$ ipython --no-banner

In [1]: import numpy as np

In [2]: np.set_printoptions(precision=2, suppress=True, linewidth=160, floatmode="fixed")

In [3]: W0 = np.tril(np.array([[0, 0, 0, 2, -2, -1, -2, -2, 0, 2, 2],
   ...:     [-2, 0, 0, 2, 2, 1, 2, 1, -1, 1, -2],
   ...:     [-1, -2, -2, 2, 1, -2, -1, -1, -1, -2, 0],
   ...:     [-1, -1, 0, 2, 2, -2, 0, 2, 2, -1, -1],
   ...:     [-1, 2, -2, 2, 2, -2, 0, -2, 2, 0, 1],
   ...:     [1, 0, 1, -2, -1, -2, -1, 2, 0, -1, 1],
   ...:     [0, 2, -2, 1, -1, 1, -1, 1, 2, -1, -1],
   ...:     [-2, -1, -1, 0, 2, 2, 1, -1, -1, -1, 1],
   ...:     [1, 1, 1, 0, 1, -2, 1, 2, 1, 2, -1],
   ...:     [-1, 0, 2, 2, 0, 0, 2, 0, 0, 1, 0],
   ...:     [-2, -1, 1, -2, 1, 2, -2, 2, -2, 0, -1]]), -1) + np.eye(11, dtype=int)

In [4]: W0
Out[4]: 
array([[ 1,  0,  0,  0,  0,  0,  0,  0,  0,  0,  0],
       [-2,  1,  0,  0,  0,  0,  0,  0,  0,  0,  0],
       [-1, -2,  1,  0,  0,  0,  0,  0,  0,  0,  0],
       [-1, -1,  0,  1,  0,  0,  0,  0,  0,  0,  0],
       [-1,  2, -2,  2,  1,  0,  0,  0,  0,  0,  0],
       [ 1,  0,  1, -2, -1,  1,  0,  0,  0,  0,  0],
       [ 0,  2, -2,  1, -1,  1,  1,  0,  0,  0,  0],
       [-2, -1, -1,  0,  2,  2,  1,  1,  0,  0,  0],
       [ 1,  1,  1,  0,  1, -2,  1,  2,  1,  0,  0],
       [-1,  0,  2,  2,  0,  0,  2,  0,  0,  1,  0],
       [-2, -1,  1, -2,  1,  2, -2,  2, -2,  0,  1]])

In [5]: left, sv, VT = np.linalg.svd(W0, full_matrices=False)

In [6]: np.round(left.T @ left, 2) + 0
Out[6]: 
array([[1.00, 0.00, 0.00, 0.00, 0.00, 0.00, 0.00, 0.00, 0.00, 0.00, 0.00],
       [0.00, 1.00, 0.00, 0.00, 0.00, 0.00, 0.00, 0.00, 0.00, 0.00, 0.00],
       [0.00, 0.00, 1.00, 0.00, 0.00, 0.00, 0.00, 0.00, 0.00, 0.00, 0.00],
       [0.00, 0.00, 0.00, 1.00, 0.00, 0.00, 0.00, 0.00, 0.00, 0.00, 0.00],
       [0.00, 0.00, 0.00, 0.00, 1.00, 0.00, 0.00, 0.00, 0.00, 0.00, 0.00],
       [0.00, 0.00, 0.00, 0.00, 0.00, 1.00, 0.00, 0.00, 0.00, 0.00, 0.00],
       [0.00, 0.00, 0.00, 0.00, 0.00, 0.00, 1.00, 0.00, 0.00, 0.00, 0.00],
       [0.00, 0.00, 0.00, 0.00, 0.00, 0.00, 0.00, 1.00, 0.00, 0.00, 0.00],
       [0.00, 0.00, 0.00, 0.00, 0.00, 0.00, 0.00, 0.00, 1.00, 0.00, 0.00],
       [0.00, 0.00, 0.00, 0.00, 0.00, 0.00, 0.00, 0.00, 0.00, 1.00, 0.00],
       [0.00, 0.00, 0.00, 0.00, 0.00, 0.00, 0.00, 0.00, 0.00, 0.00, 1.00]])

In [7]: np.allclose(left * sv @ VT, W0)
Out[7]: True

In [8]: np.abs(VT[0])
Out[8]: array([0.34, 0.46, 0.26, 0.46, 0.16, 0.37, 0.31, 0.22, 0.27, 0.02, 0.12])
